$ ipython --no-banner

In [1]: import numpy as np

In [2]: import numpy.linalg as la

In [3]: np.set_printoptions(precision=3, suppress=True, linewidth=140, legacy="1.25")

In [4]: mat = np.load("m.npy")

In [5]: print(mat)
[[ 17  16  22  17  25  20  13  25   1   4  18   2]
 [  5  -6 -11  -3  -8 -19  -1  -3   5   2  -2 -10]
 [-30  -8  -7 -11  -8 -13 -22  -5 -19 -19 -10 -18]
 [ 12   8   8   9   7  14  -2 -13   7  -5   4  24]
 [-20  -7 -11  -6  -9 -24 -34 -22 -13 -31  -9 -11]
 [ 11   9  14   7  11  27  19  11   6  15   7  17]
 [ 10   6   4   8   4   6 -10 -20   6 -12   2  22]]

In [6]: t = np.radians(62)

In [7]: r_ = np.eye(12)

In [8]: r_[3, 3] = r_[4, 4] = np.cos(t)

In [9]: r_[3, 4], r_[4, 3] = -np.sin(t), np.sin(t)

In [10]: print(r_)
[[ 1.     0.     0.     0.     0.     0.     0.     0.     0.     0.     0.     0.   ]
 [ 0.     1.     0.     0.     0.     0.     0.     0.     0.     0.     0.     0.   ]
 [ 0.     0.     1.     0.     0.     0.     0.     0.     0.     0.     0.     0.   ]
 [ 0.     0.     0.     0.469 -0.883  0.     0.     0.     0.     0.     0.     0.   ]
 [ 0.     0.     0.     0.883  0.469  0.     0.     0.     0.     0.     0.     0.   ]
 [ 0.     0.     0.     0.     0.     1.     0.     0.     0.     0.     0.     0.   ]
 [ 0.     0.     0.     0.     0.     0.     1.     0.     0.     0.     0.     0.   ]
 [ 0.     0.     0.     0.     0.     0.     0.     1.     0.     0.     0.     0.   ]
 [ 0.     0.     0.     0.     0.     0.     0.     0.     1.     0.     0.     0.   ]
 [ 0.     0.     0.     0.     0.     0.     0.     0.     0.     1.     0.     0.   ]
 [ 0.     0.     0.     0.     0.     0.     0.     0.     0.     0.     1.     0.   ]
 [ 0.     0.     0.     0.     0.     0.     0.     0.     0.     0.     0.     1.   ]]

In [11]: M2 = mat @ r_.T

In [12]: print(np.round(la.svd(mat, compute_uv=False), 3) + 0, np.round(la.svd(M2, compute_uv=False), 3) + 0)
[108.875  53.31   38.193  24.384   0.      0.      0.   ] [108.875  53.31   38.193  24.384   0.      0.      0.   ]

In [13]: print(np.abs(M2 - mat).max(axis=0))
[ 0.     0.     0.    31.093  5.468  0.     0.     0.     0.     0.     0.     0.   ]

In [14]: print(np.allclose(la.norm(mat, axis=1), la.norm(M2, axis=1)))
True

In [15]: rng = np.random.default_rng(1)

In [16]: labels = rng.permutation(12)

In [17]: print(labels)
[ 8 11  4  7  5  0  1  9  2 10  6  3]

In [18]: M2 = r_[labels][:, labels]

In [19]: print(np.allclose(M2, r_))
False

In [20]: print(np.round(np.trace(M2), 3))
10.939

In [21]: print(M2)
[[ 1.     0.     0.     0.     0.     0.     0.     0.     0.     0.     0.     0.   ]
 [ 0.     1.     0.     0.     0.     0.     0.     0.     0.     0.     0.     0.   ]
 [ 0.     0.     0.469  0.     0.     0.     0.     0.     0.     0.     0.     0.883]
 [ 0.     0.     0.     1.     0.     0.     0.     0.     0.     0.     0.     0.   ]
 [ 0.     0.     0.     0.     1.     0.     0.     0.     0.     0.     0.     0.   ]
 [ 0.     0.     0.     0.     0.     1.     0.     0.     0.     0.     0.     0.   ]
 [ 0.     0.     0.     0.     0.     0.     1.     0.     0.     0.     0.     0.   ]
 [ 0.     0.     0.     0.     0.     0.     0.     1.     0.     0.     0.     0.   ]
 [ 0.     0.     0.     0.     0.     0.     0.     0.     1.     0.     0.     0.   ]
 [ 0.     0.     0.     0.     0.     0.     0.     0.     0.     1.     0.     0.   ]
 [ 0.     0.     0.     0.     0.     0.     0.     0.     0.     0.     1.     0.   ]
 [ 0.     0.    -0.883  0.     0.     0.     0.     0.     0.     0.     0.     0.469]]

In [22]: left, sig, Vt = la.svd(mat)

In [23]: V = Vt[:(sig > 1e-8).sum()]

In [24]: x0 = mat[3] + 4 * mat[4] + rng.integers(2) * np.eye(12)[6]

In [25]: print(x0)
[ -68.  -20.  -36.  -15.  -29.  -82. -138. -101.  -45. -129.  -32.  -20.]

In [26]: print(np.diag(V.T @ V))
[0.547 0.105 0.202 0.173 0.244 0.554 0.354 0.492 0.233 0.43  0.142 0.525]

In [27]: print(round(float(la.norm(x0 - V.T @ V @ x0)), 3))
0.0

In [28]: print(la.norm(mat, axis=0))
[44.486 24.207 32.419 25.475 31.937 49.669 47.697 42.814 26.019 41.665 24.042 43.566]

In [29]: print(mat[1] @ mat[5])
-951

In [30]: print(round(la.norm(mat, 1), 3), round(la.norm(mat, np.inf), 3))
123.0 197.0

In [31]: print(round(float(la.norm(mat[1], 1)), 3), round(la.norm(mat[1], np.inf), 3))
75.0 19.0

In [32]: print(round(float(la.norm(mat, "nuc")), 3))
224.761

In [33]: F = np.load("a.npy")

In [34]: print(F)
[[ 3  0 -4  0  0  0]
 [-5 -1  3  0  0  0]
 [-3 -3  2  0  0  0]
 [-6  0  8  0  0  0]
 [10  2 -6  0  0  0]
 [ 6  6 -4  0  0  0]]

In [35]: # columns 3 and 4 are equal

In [36]: print([round(float(x), 3) for x in la.svd(F, compute_uv=False)[:3]])
[19.237, 5.685, 2.76]

In [37]: print(round(la.norm(F, 2) / la.norm(F), 3))
0.95

In [38]: print(la.cond(F) > 100)
True

In [39]: u = np.array([-3, -1, -1])

In [40]: print(np.convolve(F[1], u))
[15  8 -3 -2 -3  0  0  0]

In [41]: print(np.correlate(F[1], F[5], "full"))
[  0   0   0  20 -26 -48  12  18   0   0   0]

In [42]: x0 = np.array([6, 1, 5, 2, 1, -7])

In [43]: h1 = np.maximum(F @ x0, 0)

In [44]: print(np.maximum(F @ x0, 0) - np.maximum(-F @ x0, 0))
[ -2 -16 -11   4  32  22]

In [45]: print(h1)
[ 0  0  0  4 32 22]

In [46]: print(np.flatnonzero(h1 > 1e-9))
[3 4 5]

In [47]: print(np.trace(F))
4

In [48]: print(np.allclose(F @ F.T, F.T @ F))
False

In [49]: print(round(la.det(F), 3))
0.0

In [50]: print(np.allclose(F, F.T))
False

In [51]: w1 = np.array([[4, -2],
    ...:     [-4, -6],
    ...:     [-4, -6],
    ...:     [-6, -1],
    ...:     [-7, -3],
    ...:     [9, 7],
    ...:     [-2, 4],
    ...:     [-1, -1],
    ...:     [3, 6],
    ...:     [-4, -7],
    ...:     [-4, 4],
    ...:     [7, -1]])

In [52]: coef = np.array([5, -1])

In [53]: act = np.maximum(mat @ w1 + coef, 0)

In [54]: print(la.matrix_rank(act))
2

In [55]: print(act)
[[  0   0]
 [  0   2]
 [  0   7]
 [222  21]
 [ 14  12]
 [ 81   0]
 [235  27]]

In [56]: print((act > 0).astype(int))
[[0 0]
 [0 1]
 [0 1]
 [1 1]
 [1 1]
 [1 0]
 [1 1]]

In [57]: basis = np.array([[-5, 3], [3, 1]])

In [58]: print((act @ basis).round(6).argmax(axis=1))
[0 0 0 1 1 1 1]

In [59]: print(w1 @ basis)
[[-26  10]
 [  2 -18]
 [  2 -18]
 [ 27 -19]
 [ 26 -24]
 [-24  34]
 [ 22  -2]
 [  2  -4]
 [  3  15]
 [ -1 -19]
 [ 32  -8]
 [-38  20]]

In [60]: arr = np.load("arr.npy")

In [61]: print(arr)
[[-9  0 -9  6  0  6]
 [-9 -6 -9  6  4  6]
 [ 6  6  0 -4 -4  0]
 [ 0  0  0  0  0  0]
 [ 0  0  0  0  0  0]
 [ 0  0  0  0  0  0]]

In [62]: print(round(float(la.norm(arr, 2) / la.norm(arr)), 3))
0.935

In [63]: print([round(float(x), 3) for x in la.svd(arr, compute_uv=False)[:3]])
[23.362, 8.362, 2.879]

In [64]: t = np.radians(30)

In [65]: r_ = np.eye(6)

In [66]: r_[3, 3] = r_[2, 2] = np.cos(t)

In [67]: r_[3, 2], r_[2, 3] = -np.sin(t), np.sin(t)

In [68]: print(r_)
[[ 1.     0.     0.     0.     0.     0.   ]
 [ 0.     1.     0.     0.     0.     0.   ]
 [ 0.     0.     0.866  0.5    0.     0.   ]
 [ 0.     0.    -0.5    0.866  0.     0.   ]
 [ 0.     0.     0.     0.     1.     0.   ]
 [ 0.     0.     0.     0.     0.     1.   ]]

In [69]: M2 = arr @ r_.T

In [70]: print(np.abs(M2 - arr).max(axis=0))
[0.    0.    4.206 3.696 0.    0.   ]

In [71]: print(np.round(la.det(r_), 3), np.round(np.trace(r_), 3))
1.0 5.732

In [72]: print(np.allclose(arr @ arr.T, M2 @ M2.T))
True

In [73]: print(la.matrix_power(arr, 4))
[[-12393  -3402 -13851   8262   2268   9234]
 [-13851  -8910 -10449   9234   5940   6966]
 [  5832  10368  -1944  -3888  -6912   1296]
 [     0      0      0      0      0      0]
 [     0      0      0      0      0      0]
 [     0      0      0      0      0      0]]

In [74]: print(round(la.det(arr), 3))
0.0

In [75]: print(np.trace(arr))
-15

In [76]: print(arr @ arr)
[[  27  -54   81  -18   36  -54]
 [  81  -18  135  -54   12  -90]
 [-108  -36 -108   72   24   72]
 [   0    0    0    0    0    0]
 [   0    0    0    0    0    0]
 [   0    0    0    0    0    0]]

In [77]: print(np.round(arr @ la.pinv(arr) @ arr, 3) + 0)
[[-9.  0. -9.  6.  0.  6.]
 [-9. -6. -9.  6.  4.  6.]
 [ 6.  6.  0. -4. -4.  0.]
 [ 0.  0.  0.  0.  0.  0.]
 [ 0.  0.  0.  0.  0.  0.]
 [ 0.  0.  0.  0.  0.  0.]]

In [78]: print(np.unique(arr.round(6), axis=0).shape)
(4, 6)

In [79]: print(np.allclose(arr[:-1].T @ la.lstsq(arr[:-1].T, arr[-1])[0], arr[-1]))
True
